% python3 -q
>>> import numpy as np
>>> from numpy import linalg as LA
>>> np.set_printoptions(precision=2, suppress=True, linewidth=100, floatmode="fixed")
>>> data = np.load("dump.npy")
>>> print(data)
[[-6  0 12]
 [ 0 -2  6]
 [ 0  0  0]
 [-3 -1  9]
 [-6  0 12]]
>>> # row 4 repeats row 0
>>> round(float(LA.norm(data, 2) / LA.norm(data)), 2)
0.99
>>> print(LA.matrix_rank(data, rtol=0.1))
2
>>> t3 = np.stack([data, 3 * data, data[::-1]])
>>> LA.matrix_rank(t3.reshape(3, -1))
np.int64(2)
>>> round(float(LA.norm(data[2] - data[3])), 2)
9.54
>>> np.round(LA.norm(data, 2), 2)
np.float64(21.9)
>>> left, sigma, VT = LA.svd(data)
>>> sigma.round(2) + 0
array([21.90,  3.40,  0.00])
>>> A2 = left[:, :2] @ np.diag(sigma[:2]) @ VT[:2]
>>> round(float(LA.norm(data - A2, 2)), 2), round(float(sigma[2]), 2)
(0.0, 0.0)
>>> print(LA.matrix_rank(A2))
2
>>> vec = np.array([6, 3, 9])
>>> print(data * vec)
[[-36   0 108]
 [  0  -6  54]
 [  0   0   0]
 [-18  -3  81]
 [-36   0 108]]
>>> data @ vec
array([72, 48,  0, 60, 72])
>>> print(np.sign((data @ vec).round(6)))
[1 1 0 1 1]
>>> (data * vec).sum(axis=1)
array([72, 48,  0, 60, 72])
>>> print(np.einsum("ij,j->i", data, vec))
[72 48  0 60 72]
>>> data @ (2 * vec)
array([144,  96,   0, 120, 144])
>>> data @ np.ones(3)
array([6.00, 4.00, 0.00, 5.00, 6.00])
>>> data @ np.eye(3)[0]
array([-6.00,  0.00,  0.00, -3.00, -6.00])
